% python3 -q
>>> import numpy as np
>>> np.set_printoptions(precision=2, suppress=True, linewidth=200, floatmode="fixed")
>>> m1 = np.array([[1, -1, 1, -1], [-1, -3, -1, -3], [1, -1, 1, -1], [-1, -3, -1, -3]])
>>> th = np.radians(155)
>>> R = np.eye(4)
>>> R[3, 3] = R[0, 0] = np.cos(th)
>>> R[3, 0], R[0, 3] = -np.sin(th), np.sin(th)
>>> R
array([[-0.91,  0.00,  0.00,  0.42],
       [ 0.00,  1.00,  0.00,  0.00],
       [ 0.00,  0.00,  1.00,  0.00],
       [-0.42,  0.00,  0.00, -0.91]])
>>> other = m1 @ R.T
>>> round(float(np.linalg.det(R)), 2), round(float(np.trace(R)), 2)
(1.0, 0.19)
>>> np.allclose(np.linalg.norm(m1, axis=1), np.linalg.norm(other, axis=1))
True
>>> np.abs(other - m1).max(axis=0)
array([2.33, 0.00, 0.00, 6.14])
>>> np.allclose(m1 @ m1.T, other @ other.T)
True
>>> (m1 + m1.T) / 2
array([[ 1.00, -1.00,  1.00, -1.00],
       [-1.00, -3.00, -1.00, -3.00],
       [ 1.00, -1.00,  1.00, -1.00],
       [-1.00, -3.00, -1.00, -3.00]])
>>> np.allclose(m1 @ m1.T, m1.T @ m1)
True
>>> round(float(np.linalg.det(m1)), 2)
0.0
>>> np.trace(m1)
np.int64(-4)
>>> r = np.linalg.matrix_rank(m1)
>>> r
np.int64(2)
>>> N = np.linalg.svd(m1)[2][r:].T
>>> [int(np.linalg.matrix_rank(m1[:i])) for i in range(1, len(m1) + 1)]
[1, 2, 2, 2]
>>> [int(np.linalg.matrix_rank(np.delete(m1, i, axis=0))) for i in range(4)]
[2, 2, 2, 2]
>>> np.round(N @ N.T, 2) + 0
array([[ 0.50,  0.00, -0.50,  0.00],
       [ 0.00,  0.50,  0.00, -0.50],
       [-0.50,  0.00,  0.50,  0.00],
       [ 0.00, -0.50,  0.00,  0.50]])
>>> np.round(m1 @ N, 2) + 0
array([[0.00, 0.00],
       [0.00, 0.00],
       [0.00, 0.00],
       [0.00, 0.00]])
>>> [int(np.linalg.matrix_rank(m1[:, :j + 1])) for j in range(4)]
[1, 2, 2, 2]
>>> left, s, Vh = np.linalg.svd(m1)
>>> vecs = Vh[:(s > 1e-8).sum()]
>>> rng = np.random.default_rng(19554)
>>> x0 = m1[1] + -2 * m1[0] + rng.integers(2) * np.eye(4)[0]
>>> x0
array([-2.00, -1.00, -3.00, -1.00])
>>> np.round(np.linalg.norm(x0 - vecs.T @ vecs @ x0), 2)
np.float64(0.71)
>>> left, s, Vh = np.linalg.svd(m1)
>>> np.argmax(s[:-1] / (s[1:] + 1e-6)) + 1
np.int64(2)
>>> s.round(2) + 0
array([6.47, 2.47, 0.00, 0.00])
>>> other = left[:, :2] @ np.diag(s[:2]) @ Vh[:2]
>>> round(float(np.linalg.norm(m1 - other, 2)), 2), round(float(s[2]), 2)
(0.0, 0.0)
>>> np.round(np.abs(m1 - other).max(), 2)
np.float64(0.0)
>>> F = np.loadtxt("mat.csv", delimiter=",")
>>> F
array([[-2.00, -1.00, -2.00,  2.00, -3.00, -2.00,  2.00,  3.00,  0.00, -1.00,  0.00, -3.00, -2.00],
       [-1.00, -2.00,  2.00, -2.00,  3.00,  2.00, -2.00, -3.00,  0.00,  1.00,  0.00,  3.00,  2.00],
       [-2.00,  2.00,  1.00, -4.00,  6.00,  4.00, -4.00, -6.00,  0.00,  2.00,  0.00,  6.00,  4.00],
       [ 2.00, -2.00, -4.00,  1.00, -6.00, -4.00,  4.00,  6.00,  0.00, -2.00,  0.00, -6.00, -4.00],
       [-3.00,  3.00,  6.00, -6.00,  6.00,  6.00, -6.00, -9.00,  0.00,  3.00,  0.00,  9.00,  6.00],
       [-2.00,  2.00,  4.00, -4.00,  6.00,  1.00, -4.00, -6.00,  0.00,  2.00,  0.00,  6.00,  4.00],
       [ 2.00, -2.00, -4.00,  4.00, -6.00, -4.00,  1.00,  6.00,  0.00, -2.00,  0.00, -6.00, -4.00],
       [ 3.00, -3.00, -6.00,  6.00, -9.00, -6.00,  6.00,  6.00,  0.00, -3.00,  0.00, -9.00, -6.00],
       [ 0.00,  0.00,  0.00,  0.00,  0.00,  0.00,  0.00,  0.00, -3.00,  0.00,  0.00,  0.00,  0.00],
       [-1.00,  1.00,  2.00, -2.00,  3.00,  2.00, -2.00, -3.00,  0.00, -2.00,  0.00,  3.00,  2.00],
       [ 0.00,  0.00,  0.00,  0.00,  0.00,  0.00,  0.00,  0.00,  0.00,  0.00, -3.00,  0.00,  0.00],
       [-3.00,  3.00,  6.00, -6.00,  9.00,  6.00, -6.00, -9.00,  0.00,  3.00,  0.00,  6.00,  6.00],
       [-2.00,  2.00,  4.00, -4.00,  6.00,  4.00, -4.00, -6.00,  0.00,  2.00,  0.00,  6.00,  1.00]])
>>> np.sort(np.linalg.eigvals(F).real)
array([-3.00, -3.00, -3.00, -3.00, -3.00, -3.00, -3.00, -3.00, -3.00, -3.00, -3.00, -3.00, 47.00])
>>> np.linalg.matrix_rank(F, rtol=0.1)
np.int64(1)
>>> np.abs(np.linalg.svd(F)[2][-1])
array([0.00, 0.60, 0.07, 0.05, 0.42, 0.05, 0.39, 0.36, 0.00, 0.24, 0.00, 0.02, 0.34])
>>> round(np.log10(np.linalg.cond(F)))
1
>>> [round(float(x), 2) for x in np.linalg.svd(F, compute_uv=False)[:3]]
[47.0, 3.0, 3.0]
>>> round(np.linalg.norm(F, 2) / np.linalg.norm(F), 2)
np.float64(0.98)
>>> Q, R = np.linalg.qr(F)
>>> np.allclose(R.T @ R, F.T @ F)
True
>>> round(np.trace(Q @ Q.T), 2)
np.float64(13.0)
>>> F.shape
(13, 13)
>>> F.sum(axis=0)
array([ -9.00,   3.00,   9.00, -15.00,  15.00,   9.00, -15.00, -21.00,  -3.00,   3.00,  -3.00,  15.00,   9.00])
>>> np.linalg.matrix_rank(F)
np.int64(13)
>>> F.sum(axis=1)
array([ -9.00,   3.00,   9.00, -15.00,  15.00,   9.00, -15.00, -21.00,  -3.00,   3.00,  -3.00,  15.00,   9.00])
>>> np.round(np.linalg.norm(F), 2)
np.float64(48.14)
>>> np.count_nonzero(F)
np.int64(123)
>>> np.sort(np.abs(np.linalg.eigvals(F)))
array([ 3.00,  3.00,  3.00,  3.00,  3.00,  3.00,  3.00,  3.00,  3.00,  3.00,  3.00,  3.00, 47.00])
>>> round(float(np.abs(np.linalg.eigvals(F)).max()), 2)
47.0
>>> E = np.loadtxt("x.csv", delimiter=",")
>>> E
array([[ 1.00,  0.00,  0.00,  0.00],
       [ 0.00,  1.00,  0.00,  0.00],
       [ 0.00,  0.00,  0.87,  0.50],
       [ 0.00,  0.00, -0.50,  0.87]])
>>> W = np.array([[-1, -4, 0, -2], [0, -5, -5, -4], [0, 1, -5, -1], [-3, 1, 1, -3]])
>>> beta = np.array([1, 2, 0, -2])
>>> H = np.maximum(E @ W + beta, 0)
>>> np.linalg.matrix_rank(H)
np.int64(3)
>>> (H > 0).astype(int)
array([[0, 0, 0, 0],
       [1, 0, 0, 0],
       [0, 1, 0, 0],
       [0, 1, 1, 0]])
>>> (H > 0).mean(axis=0)
array([0.25, 0.50, 0.25, 0.00])
>>> H
array([[0.00, 0.00, 0.00, 0.00],
       [1.00, 0.00, 0.00, 0.00],
       [0.00, 3.37, 0.00, 0.00],
       [0.00, 2.37, 3.37, 0.00]])
>>> Z = np.array([[1, 2], [0, 0], [3, 2], [2, 1]])
>>> H @ Z
array([[ 0.00,  0.00],
       [ 1.00,  2.00],
       [ 0.00,  0.00],
       [10.10,  6.73]])
>>> (H @ Z).round(6).argmax(axis=1)
array([0, 1, 0, 0])
